>>> import numpy as np
>>> import numpy.linalg as la
>>> np.set_printoptions(precision=1, suppress=True, linewidth=100, legacy="1.25")
>>> tidy = lambda a: np.round(a, 1) + 0
>>> out = np.array([[-1.9], [-2.1], [0.6]])
>>> W2 = np.array([[1.6, 0.3, 0.6, -1.1, 0.9]])
>>> arr = out @ W2
>>> tidy(arr)
array([[-3. , -0.6, -1.1,  2.1, -1.7],
       [-3.4, -0.6, -1.3,  2.3, -1.9],
       [ 1. ,  0.2,  0.4, -0.7,  0.5]])
>>> Uu, sig, Vh = la.svd(arr)
>>> np.argmax(sig[:-1] / (sig[1:] + 1e-6)) + 1
1
>>> tidy(sig)
array([6.5, 0. , 0. ])
>>> out = Uu[:, :1] @ np.diag(sig[:1]) @ Vh[:1]
>>> la.matrix_rank(arr, rtol=0.05)
1
>>> tidy(np.abs(arr - out).max())
0.0
>>> tidy(la.norm(arr - out) / la.norm(arr))
0.0
>>> la.matrix_rank(out)
1
>>> tidy(la.norm(arr - out, 2)), tidy(sig[1])
(0.0, 0.0)
>>> out = np.array([[-5, -3, 1], [-3, -2, -4], [3, -2, 0], [1, -3, 3], [5, 1, -1]])
>>> tidy(arr @ out)
array([[ 7. ,  4.6,  7.2],
       [ 7.8,  5. ,  8. ],
       [-2.2, -1.4, -2.3]])
>>> tidy(out.T @ arr.T)
array([[ 7. ,  7.8, -2.2],
       [ 4.6,  5. , -1.4],
       [ 7.2,  8. , -2.3]])
>>> tidy(np.einsum("ij,ij->i", arr, arr))
array([18.2, 22.2,  1.8])
>>> la.lstsq(arr[:-1].T, arr[-1])[2]
1
>>> np.allclose(arr[:-1].T @ la.lstsq(arr[:-1].T, arr[-1])[0], arr[-1])
True
>>> np.abs(np.diag(la.qr(arr)[1])) > 1e-9
array([ True, False, False])
>>> rank = la.matrix_rank(arr)
>>> rank
1
>>> null = la.svd(arr)[2][rank:].T
>>> np.allclose(arr @ null, 0)
True
>>> la.matrix_rank(arr.T @ arr), la.matrix_rank(arr @ arr.T)
(1, 1)
>>> [int(la.matrix_rank(arr[:i])) for i in range(1, len(arr) + 1)]
[1, 1, 1]
>>> null.shape
(5, 4)
>>> [int(la.matrix_rank(arr[:, :j + 1])) for j in range(5)]
[1, 1, 1, 1, 1]
>>> J = np.array([[0.2, -0.1, -0.9, -0.5, -1.3],
...     [0.1, 1.2, 0.0, -1.0, -0.7],
...     [1.1, 0.3, 0.3, 0.0, -0.5]])
>>> Uu, sig, Vh = la.svd(J, full_matrices=False)
>>> tidy(Uu.T @ Uu)
array([[1., 0., 0.],
       [0., 1., 0.],
       [0., 0., 1.]])
>>> tidy(np.abs(Vh[0]))
array([0.3, 0.4, 0.2, 0.5, 0.7])
>>> out = J / la.norm(J, axis=1, keepdims=True)
>>> cov = out @ out.T
>>> tidy(cov)
array([[1. , 0.5, 0.3],
       [0.5, 1. , 0.4],
       [0.3, 0.4, 1. ]])
>>> (np.abs(cov) > 0.9).astype(int)
array([[1, 0, 0],
       [0, 1, 0],
       [0, 0, 1]])
>>> (cov - 2 * np.eye(3)).round(6).argmax(axis=1)
array([1, 0, 1])
>>> out = J / np.sqrt((J ** 2).mean(axis=1, keepdims=True))
>>> la.matrix_rank(J - J.mean(axis=1, keepdims=True))
3
>>> tidy(la.norm(out, axis=1))
array([2.2, 2.2, 2.2])
>>> la.matrix_rank(out) == la.matrix_rank(J)
True
>>> u = np.array([-5, 2, 5])
>>> tidy(np.correlate(J[1], J[2], "full"))
array([ 0. , -0.6,  0. ,  0.9,  0.8,  1. , -0.5, -1.3, -0.8])
>>> tidy(np.polyval(u, J[1]))
array([ 5.2,  0.2,  5. , -2. ,  1.2])
>>> data = np.load("block11.npy")
>>> data
array([[ 0,  0, -2,  1],
       [ 0,  0, -2, -2],
       [ 2,  2,  0, -1],
       [-1,  2,  1,  0]])
>>> # antisymmetric, zero diagonal
>>> x0 = np.array([1, -2, -2, 2])
>>> rhs = data @ x0
>>> rhs
array([ 6,  0, -4, -7])
>>> tidy(la.solve(data, rhs + data[:, 2]))
array([ 1., -2., -1.,  2.])
>>> tidy(la.solve(data, data[:, 0]))
array([1., 0., 0., 0.])
